% python3 -q
>>> import numpy as np
>>> import numpy.linalg as la
>>> np.set_printoptions(precision=1, suppress=True, linewidth=120)
>>> M2 = np.array([[0, 3], [-1, 1], [-1, 3]])
>>> cent = np.array([[2, 3, 1, 0], [0, 1, 2, 1]])
>>> feats = M2 @ cent
>>> feats
array([[ 0,  3,  6,  3],
       [-2, -2,  1,  1],
       [-2,  0,  5,  3]])
>>> w1 = np.array([[-1, -1, -1, 2, 3],
...     [3, 2, 1, 2, -2],
...     [-2, 1, -1, 1, -1],
...     [-2, -3, -1, -3, -3]])
>>> beta = np.array([-1, -2, 1, -1, -1])
>>> H = np.maximum(feats @ w1 + beta, 0)
>>> la.matrix_rank(H)
np.int64(1)
>>> H
array([[0, 1, 0, 2, 0],
       [0, 0, 0, 0, 0],
       [0, 0, 0, 0, 0]])
>>> cent = np.array([[4, -1, 5], [-1, 5, 2], [-5, -5, -2], [0, -5, -2], [2, -3, -3]])
>>> H @ cent
array([[-1, -5, -2],
       [ 0,  0,  0],
       [ 0,  0,  0]])
>>> left, sigma, VT = la.svd(feats)
>>> evecs = VT[:(sigma > 1e-8).sum()]
>>> rng = np.random.default_rng(75086)
>>> x0 = feats[1] + 3 * feats[0] + rng.integers(2) * np.eye(4)[3]
>>> x0
array([-2.,  7., 19., 10.])
>>> round(la.norm(x0 - evecs.T @ evecs @ x0), 1)
np.float64(0.0)
>>> np.diag(evecs.T @ evecs)
array([0.4, 0.6, 0.7, 0.2])
>>> np.allclose(evecs.T @ evecs @ x0, x0)
True
>>> la.matrix_rank(np.vstack([feats, x0]))
np.int64(2)
>>> np.round(evecs.T @ evecs, 1) + 0
array([[ 0.4,  0.4, -0.1, -0.2],
       [ 0.4,  0.6,  0.2,  0. ],
       [-0.1,  0.2,  0.7,  0.4],
       [-0.2,  0. ,  0.4,  0.2]])
